$ ipython --no-banner

In [1]: import numpy as np

In [2]: np.set_printoptions(precision=3, suppress=True, linewidth=200, sign=" ")

In [3]: rd = lambda a: np.round(a, 3) + 0

In [4]: data = np.loadtxt("data.csv", delimiter=",")

In [5]: data
Out[5]: 
array([[ 5., -1.,  9.,  5., -3., -3.,  2., -1.,  6.],
       [ 2., -3.,  7., -5., -8.,  6.,  2., -6.,  9.],
       [ 8.,  9., -5., -6., -5.,  4.,  1., -3.,  1.],
       [ 3., -3., -1., -4., -6.,  7., -7., -7., -3.],
       [ 8.,  5.,  3., -6.,  2., -3., -8.,  5., -4.],
       [ 8.,  5.,  3., -6.,  2., -3., -8.,  5., -4.],
       [-4.,  0., -2., -3., -5., -9.,  7.,  1., -9.],
       [ 0.,  6.,  1., -3., -8., -8.,  7.,  5.,  5.]])

In [6]: # rows 4 and 5 are equal

In [7]: th = np.radians(45)

In [8]: Rm = np.eye(9)

In [9]: Rm[5, 5] = Rm[0, 0] = np.cos(th)

In [10]: Rm[5, 0], Rm[0, 5] = -np.sin(th), np.sin(th)

In [11]: rd(Rm)
Out[11]: 
array([[ 0.707,  0.   ,  0.   ,  0.   ,  0.   ,  0.707,  0.   ,  0.   ,  0.   ],
       [ 0.   ,  1.   ,  0.   ,  0.   ,  0.   ,  0.   ,  0.   ,  0.   ,  0.   ],
       [ 0.   ,  0.   ,  1.   ,  0.   ,  0.   ,  0.   ,  0.   ,  0.   ,  0.   ],
       [ 0.   ,  0.   ,  0.   ,  1.   ,  0.   ,  0.   ,  0.   ,  0.   ,  0.   ],
       [ 0.   ,  0.   ,  0.   ,  0.   ,  1.   ,  0.   ,  0.   ,  0.   ,  0.   ],
       [-0.707,  0.   ,  0.   ,  0.   ,  0.   ,  0.707,  0.   ,  0.   ,  0.   ],
       [ 0.   ,  0.   ,  0.   ,  0.   ,  0.   ,  0.   ,  1.   ,  0.   ,  0.   ],
       [ 0.   ,  0.   ,  0.   ,  0.   ,  0.   ,  0.   ,  0.   ,  1.   ,  0.   ],
       [ 0.   ,  0.   ,  0.   ,  0.   ,  0.   ,  0.   ,  0.   ,  0.   ,  1.   ]])

In [12]: A2 = data @ Rm.T

In [13]: rd(np.linalg.det(Rm)), rd(np.trace(Rm))
Out[13]: (np.float64(1.0), np.float64(8.414))

In [14]: np.allclose(data @ data.T, A2 @ A2.T)
Out[14]: True

In [15]: rd(np.abs(A2 - data).max(axis=0))
Out[15]: array([ 5.657,  0.   ,  0.   ,  0.   ,  0.   ,  6.828,  0.   ,  0.   ,  0.   ])

In [16]: np.allclose(np.linalg.norm(data, axis=1), np.linalg.norm(A2, axis=1))
Out[16]: True

In [17]: rd(np.linalg.svd(data, compute_uv=False)), rd(np.linalg.svd(A2, compute_uv=False))
Out[17]: 
(array([ 24.023,  23.018,  20.905,  16.757,  11.823,   6.814,   4.005,   0.   ]),
 array([ 24.023,  23.018,  20.905,  16.757,  11.823,   6.814,   4.005,   0.   ]))

In [18]: Uu, s, Vh = np.linalg.svd(data)

In [19]: vecs = Vh[:(s > 1e-8).sum()]

In [20]: rng = np.random.default_rng(630303)

In [21]: vec = data[5] + -1 * data[1] + rng.integers(2) * np.eye(9)[7]

In [22]: vec
Out[22]: array([  6.,   8.,  -4.,  -1.,  10.,  -9., -10.,  11., -13.])

In [23]: np.allclose(vecs.T @ vecs @ vec, vec)
Out[23]: True

In [24]: rd(np.linalg.norm(vec - vecs.T @ vecs @ vec))
Out[24]: np.float64(0.0)

In [25]: Uu, s, Vh = np.linalg.svd(data)

In [26]: rd(s)
Out[26]: array([ 24.023,  23.018,  20.905,  16.757,  11.823,   6.814,   4.005,   0.   ])

In [27]: A2 = Uu[:, :7] @ np.diag(s[:7]) @ Vh[:7]

In [28]: np.linalg.matrix_rank(data, rtol=0.05)
Out[28]: np.int64(7)

In [29]: rd(np.linalg.norm(data - A2, 2)), rd(s[7])
Out[29]: (np.float64(0.0), np.float64(0.0))

In [30]: rd(np.linalg.norm(data - A2) / np.linalg.norm(data))
Out[30]: np.float64(0.0)

In [31]: rd(A2)
Out[31]: 
array([[ 5., -1.,  9.,  5., -3., -3.,  2., -1.,  6.],
       [ 2., -3.,  7., -5., -8.,  6.,  2., -6.,  9.],
       [ 8.,  9., -5., -6., -5.,  4.,  1., -3.,  1.],
       [ 3., -3., -1., -4., -6.,  7., -7., -7., -3.],
       [ 8.,  5.,  3., -6.,  2., -3., -8.,  5., -4.],
       [ 8.,  5.,  3., -6.,  2., -3., -8.,  5., -4.],
       [-4.,  0., -2., -3., -5., -9.,  7.,  1., -9.],
       [ 0.,  6.,  1., -3., -8., -8.,  7.,  5.,  5.]])

In [32]: np.linalg.matrix_rank(A2)
Out[32]: np.int64(7)

In [33]: A2 = data + rng.integers(-2, 3, (8, 7)) @ rng.integers(-2, 3, (7, 9))

In [34]: A2
Out[34]: 
array([[  5.,  11.,   0.,  13.,  -9.,   3.,   4., -12.,   5.],
       [  0.,  -1.,  11.,  -5.,  -8.,   4.,  10.,  -2.,  11.],
       [  6.,  12., -14., -10.,   1.,  10.,   7.,  -4.,  -2.],
       [  1.,  -1.,   7.,   0.,  -7.,   4., -18.,  -2.,   6.],
       [  8.,   2.,  11.,  -8.,   3.,  -2., -13.,  10.,  -1.],
       [  9.,   4.,   9.,  -6.,  -1.,  -3.,  -3.,   5.,  -5.],
       [  0.,  -4.,   7.,  -6.,  -6., -13.,  -2.,   6.,  -3.],
       [  4.,   9.,   4.,  -2., -14.,  -1.,   7.,   2.,   4.]])

In [35]: rd(np.linalg.svd(A2 - data, compute_uv=False))
Out[35]: array([ 31.946,  19.426,  13.234,  10.656,   8.395,   3.92 ,   1.252,   0.   ])

In [36]: np.linalg.matrix_rank(A2 - data, tol=1e-8)
Out[36]: np.int64(7)

In [37]: A2 - data
Out[37]: 
array([[  0.,  12.,  -9.,   8.,  -6.,   6.,   2., -11.,  -1.],
       [ -2.,   2.,   4.,   0.,   0.,  -2.,   8.,   4.,   2.],
       [ -2.,   3.,  -9.,  -4.,   6.,   6.,   6.,  -1.,  -3.],
       [ -2.,   2.,   8.,   4.,  -1.,  -3., -11.,   5.,   9.],
       [  0.,  -3.,   8.,  -2.,   1.,   1.,  -5.,   5.,   3.],
       [  1.,  -1.,   6.,   0.,  -3.,   0.,   5.,   0.,  -1.],
       [  4.,  -4.,   9.,  -3.,  -1.,  -4.,  -9.,   5.,   6.],
       [  4.,   3.,   3.,   1.,  -6.,   7.,   0.,  -3.,  -1.]])
